In [1]: import numpy as np

In [2]: from numpy import linalg as LA

In [3]: np.set_printoptions(suppress=True, linewidth=120)

In [4]: rnd = lambda a: np.round(a, 3) + 0

In [5]: F = np.array([[-2.0, 1.0, 1.0, 1.0, 1.0],
   ...:     [1.0, -2.0, 1.0, 1.0, 1.0],
   ...:     [1.0, 1.0, -2.0, 1.0, 1.0],
   ...:     [1.0, 1.0, 1.0, -2.0, 1.0],
   ...:     [1.0, 1.0, 1.0, 1.0, -2.0]])

In [6]: def softmax(z):
   ...:     e = np.exp(z - z.max(axis=-1, keepdims=True))
   ...:     return e / e.sum(axis=-1, keepdims=True)
   ...: 

In [7]: rnd(softmax(10 * F[0]))
Out[7]: array([0.  , 0.25, 0.25, 0.25, 0.25])

In [8]: scores = F @ F.T / np.sqrt(5)

In [9]: rnd(softmax(scores))
Out[9]: 
array([[0.933, 0.017, 0.017, 0.017, 0.017],
       [0.017, 0.933, 0.017, 0.017, 0.017],
       [0.017, 0.017, 0.933, 0.017, 0.017],
       [0.017, 0.017, 0.017, 0.933, 0.017],
       [0.017, 0.017, 0.017, 0.017, 0.933]])

In [10]: out = LA.inv(F)

In [11]: rnd(F @ out)
Out[11]: 
array([[1., 0., 0., 0., 0.],
       [0., 1., 0., 0., 0.],
       [0., 0., 1., 0., 0.],
       [0., 0., 0., 1., 0.],
       [0., 0., 0., 0., 1.]])

In [12]: rnd(out)
Out[12]: 
array([[-0.167,  0.167,  0.167,  0.167,  0.167],
       [ 0.167, -0.167,  0.167,  0.167,  0.167],
       [ 0.167,  0.167, -0.167,  0.167,  0.167],
       [ 0.167,  0.167,  0.167, -0.167,  0.167],
       [ 0.167,  0.167,  0.167,  0.167, -0.167]])

In [13]: np.allclose(out, F.T)
Out[13]: False

In [14]: print(rnd(LA.det(F) * LA.det(out)))
1.0

In [15]: rnd(LA.det(F) * out)
Out[15]: 
array([[-27.,  27.,  27.,  27.,  27.],
       [ 27., -27.,  27.,  27.,  27.],
       [ 27.,  27., -27.,  27.,  27.],
       [ 27.,  27.,  27., -27.,  27.],
       [ 27.,  27.,  27.,  27., -27.]])

In [16]: rnd(LA.inv(out))
Out[16]: 
array([[-2.,  1.,  1.,  1.,  1.],
       [ 1., -2.,  1.,  1.,  1.],
       [ 1.,  1., -2.,  1.,  1.],
       [ 1.,  1.,  1., -2.,  1.],
       [ 1.,  1.,  1.,  1., -2.]])

In [17]: f, g = F[2], F[4]

In [18]: print(f @ f)
8.0

In [19]: print(f @ g)
-1.0

In [20]: p = (f @ g) / (f @ f) * f

In [21]: print(rnd(LA.norm(f + g) ** 2 + LA.norm(f - g) ** 2))
32.0

In [22]: np.outer(f, g)
Out[22]: 
array([[ 1.,  1.,  1.,  1., -2.],
       [ 1.,  1.,  1.,  1., -2.],
       [-2., -2., -2., -2.,  4.],
       [ 1.,  1.,  1.,  1., -2.],
       [ 1.,  1.,  1.,  1., -2.]])

In [23]: g - p
Out[23]: array([ 1.125,  1.125,  0.75 ,  1.125, -1.875])

In [24]: th = np.radians(60)

In [25]: R = np.eye(5)

In [26]: R[0, 0] = R[2, 2] = np.cos(th)

In [27]: R[0, 2], R[2, 0] = -np.sin(th), np.sin(th)

In [28]: print(rnd(R))
[[ 0.5    0.    -0.866  0.     0.   ]
 [ 0.     1.     0.     0.     0.   ]
 [ 0.866  0.     0.5    0.     0.   ]
 [ 0.     0.     0.     1.     0.   ]
 [ 0.     0.     0.     0.     1.   ]]

In [29]: out = F @ R.T

In [30]: rnd(out)
Out[30]: 
array([[-1.866,  1.   , -1.232,  1.   ,  1.   ],
       [-0.366, -2.   ,  1.366,  1.   ,  1.   ],
       [ 2.232,  1.   , -0.134,  1.   ,  1.   ],
       [-0.366,  1.   ,  1.366, -2.   ,  1.   ],
       [-0.366,  1.   ,  1.366,  1.   , -2.   ]])

In [31]: rnd(np.abs(out - F).max(axis=0))
Out[31]: array([1.366, 0.   , 2.232, 0.   , 0.   ])
